% python3 -q
>>> import numpy as np
>>> np.set_printoptions(precision=2, suppress=True, linewidth=200)
>>> arr = np.loadtxt("run11.csv", delimiter=",")
>>> print(arr)
[[0. 0. 0. 0.]
 [0. 0. 1. 0.]
 [0. 1. 0. 0.]
 [0. 0. 0. 0.]]
>>> print([round(float(x), 2) for x in np.linalg.svd(arr, compute_uv=False)[:3]])
[1.0, 1.0, 0.0]
>>> print(np.argsort(-np.linalg.norm(arr, axis=0).round(6), kind="stable")[:3])
[1 2 0]
>>> print(round(float(np.linalg.norm(arr, 2) / np.linalg.norm(arr)), 2))
0.71
>>> B = np.array([[2, -1, 2], [-1, -1, -1], [2, 1, -2], [-2, 2, 1]])
>>> print(arr @ B)
[[ 0.  0.  0.]
 [ 2.  1. -2.]
 [-1. -1. -1.]
 [ 0.  0.  0.]]
>>> print(np.linalg.matrix_rank(arr @ B))
2
>>> print(np.vstack([arr, B.T]).shape)
(7, 4)
>>> print(np.einsum("ij,ij->i", arr, arr))
[0. 1. 1. 0.]
>>> print(np.einsum("ik,kj->ij", arr, B))
[[ 0.  0.  0.]
 [ 2.  1. -2.]
 [-1. -1. -1.]
 [ 0.  0.  0.]]
>>> X = np.load("m.npy")
>>> print(X)
[[ 1.    0.    0.    0.    0.    0.  ]
 [ 0.    0.97 -0.26  0.    0.    0.  ]
 [ 0.    0.26  0.97  0.    0.    0.  ]
 [ 0.    0.    0.    1.    0.    0.  ]
 [ 0.    0.    0.    0.    1.    0.  ]
 [ 0.    0.    0.    0.    0.    1.  ]]
>>> print(np.round(np.linalg.norm(X) ** 2 / np.linalg.norm(X, 2) ** 2, 2))
6.0
>>> print(round(float(np.linalg.norm(X, 2)), 2))
1.0
>>> print(np.round(np.linalg.norm(X, "nuc"), 2))
6.0
>>> print(np.round(np.linalg.norm(X[5], 1), 2), np.round(np.linalg.norm(X[5], np.inf), 2))
1.0 1.0
>>> x = np.array([4, 5, -2, -4, 2, 5])
>>> h = np.maximum(X @ x, 0)
>>> print(X.T @ h)
[ 4.    5.17 -1.38  0.    2.    5.  ]
>>> print(h)
[4.   5.35 0.   0.   2.   5.  ]
>>> print(np.maximum(X @ (3 * x), 0))
[12.   16.04  0.    0.    6.   15.  ]
>>> print(np.tanh(X @ x))
[ 1.    1.   -0.56 -1.    0.96  1.  ]
>>> print(np.maximum(X @ x, 0) - np.maximum(-X @ x, 0))
[ 4.    5.35 -0.64 -4.    2.    5.  ]
>>> x = np.array([-9, -6, -5, -8, 3, -6])
>>> print(np.abs(np.linalg.eigvals(X)))
[1. 1. 1. 1. 1. 1.]
>>> print(np.sort(np.abs(np.degrees(np.angle(np.linalg.eigvals(X))))))
[ 0.  0.  0.  0. 15. 15.]
>>> print(np.round(np.linalg.det(X), 2))
1.0
>>> print(np.linalg.svd(X, compute_uv=False))
[1. 1. 1. 1. 1. 1.]
>>> print(np.linalg.pinv(X))
[[ 1.    0.    0.    0.    0.    0.  ]
 [ 0.    0.97  0.26  0.    0.    0.  ]
 [ 0.   -0.26  0.97  0.    0.    0.  ]
 [ 0.    0.    0.    1.    0.    0.  ]
 [ 0.    0.    0.    0.    1.    0.  ]
 [ 0.    0.    0.    0.    0.    1.  ]]
>>> print(X[:, 3] @ X[:, 5])
0.0
>>> print(np.linalg.norm(X, axis=0))
[1. 1. 1. 1. 1. 1.]
>>> x = np.array([-1, -1, 2, 1])
>>> h = np.maximum(arr @ x, 0)
>>> print(arr * (h > 1e-9)[:, None])
[[0. 0. 0. 0.]
 [0. 0. 1. 0.]
 [0. 0. 0. 0.]
 [0. 0. 0. 0.]]
>>> print(np.maximum(arr @ (3 * x), 0))
[0. 6. 0. 0.]
>>> print(np.maximum(arr @ x, 0) - np.maximum(-arr @ x, 0))
[ 0.  2. -1.  0.]
>>> E = np.load("a.npy")
>>> print(E)
[[-4.24  6.19  3.51  2.45]
 [-8.2  -2.4  -3.07 -4.17]
 [ 1.24  5.91 -5.85 -1.24]]
>>> x = np.array([-1, 2, -1, 2, -1, 1])
>>> y = X @ x
>>> c, lr = np.zeros(6), 1 / np.linalg.norm(X, 2) ** 2
>>> for i in range(20):
...     c -= lr * X.T @ (X @ c - y)
...     if i % 5 == 0: print(i, round(np.linalg.norm(X @ c - y), 2))
... 
0 0.0
5 0.0
10 0.0
15 0.0
>>> print(round(float(np.linalg.cond(X)), 2))
1.0
>>> print(c)
[-1.  2. -1.  2. -1.  1.]
